% ipython --no-banner

In [1]: import numpy as np

In [2]: import numpy.linalg as la

In [3]: np.set_printoptions(suppress=True, linewidth=160)

In [4]: def tidy(a):
   ...:     return np.round(a, 3) + 0
   ...: 

In [5]: m1 = np.loadtxt("case15.csv", delimiter=",")

In [6]: m1
Out[6]: 
array([[ 0.,  1.,  0.],
       [ 0.,  0., -3.],
       [-2.,  0.,  0.]])

In [7]: f = np.array([-1, 2, -2])

In [8]: A2 = m1 + np.outer(f, np.eye(3)[2])

In [9]: print(A2)
[[ 0.  1. -1.]
 [ 0.  0. -1.]
 [-2.  0. -2.]]

In [10]: tidy(la.det(A2) / la.det(m1)), tidy(1 + la.solve(m1, f)[2])
Out[10]: (np.float64(0.333), np.float64(0.333))

In [11]: O = m1.astype(float).copy()

In [12]: for j in range(3):
    ...:     O[:, j] -= O[:, :j] @ (O[:, :j].T @ O[:, j])
    ...:     O[:, j] /= la.norm(O[:, j])
    ...: 

In [13]: O.T @ O
Out[13]: 
array([[1., 0., 0.],
       [0., 1., 0.],
       [0., 0., 1.]])

In [14]: A = np.load("out14.npy")

In [15]: A
Out[15]: 
array([[ 1, -1,  1, -1],
       [ 1,  0,  0,  0]])

In [16]: w1 = np.array([[8, 7, 7, 0, 3, -5],
    ...:     [2, 1, -7, 5, -1, 8],
    ...:     [-7, -4, 3, 8, -6, 2],
    ...:     [-4, 7, -5, 5, -3, -5]])

In [17]: coef = np.array([0, 1, 2, 1, 0, 0])

In [18]: hid = np.maximum(A @ w1 + coef, 0)

In [19]: (hid > 0).mean(axis=0)
Out[19]: array([1. , 0.5, 1. , 0.5, 1. , 0. ])

In [20]: basis = np.array([[4, -7, -8],
    ...:     [6, -1, 7],
    ...:     [-4, 5, -6],
    ...:     [3, 5, -4],
    ...:     [-6, 8, 6],
    ...:     [8, 8, 1]])

In [21]: (hid @ basis).round(6).argmax(axis=1)
Out[21]: array([1, 0])

In [22]: hid @ basis
Out[22]: 
array([[ -90,  107, -162],
       [  29,   10,  -48]])

In [23]: A2 = A[0, 0] * A[1:] - np.outer(A[1:, 0], A[0])

In [24]: A2
Out[24]: array([[ 0,  1, -1,  1]])

In [25]: print(la.matrix_rank(A2), la.matrix_rank(A))
1 2

In [26]: rng = np.random.default_rng(97)

In [27]: A2 = A + rng.integers(-2, 3, (2, 1)) @ rng.integers(-2, 3, (1, 4))

In [28]: A2
Out[28]: 
array([[ 5, -1,  1, -1],
       [-1,  0,  0,  0]])

In [29]: A2 - A
Out[29]: 
array([[ 4,  0,  0,  0],
       [-2,  0,  0,  0]])

In [30]: print(la.matrix_rank(A2 - A, tol=1e-8))
1

In [31]: feats = np.loadtxt("test8.csv", delimiter=",")

In [32]: tidy(feats)
Out[32]: 
array([[-1.946,  4.12 , -1.544,  1.363],
       [-0.778, -0.81 , -3.834, -3.006],
       [ 3.892,  2.514,  0.147, -1.873],
       [ 2.335, -1.026, -2.81 ,  3.255]])

In [33]: np.allclose(feats, feats.T)
Out[33]: False

In [34]: print(tidy((feats + feats.T) / 2))
[[-1.946  1.671  1.174  1.849]
 [ 1.671 -0.81  -0.66  -2.016]
 [ 1.174 -0.66   0.147 -2.341]
 [ 1.849 -2.016 -2.341  3.255]]

In [35]: assert feats == feats.T
---------------------------------------------------------------------------
ValueError                                Traceback (most recent call last)
Cell In[35], line 1
----> 1 assert feats == feats.T

ValueError: The truth value of an array with more than one element is ambiguous. Use a.any() or a.all()

In [36]: print(tidy(la.det(feats)))
-625.0
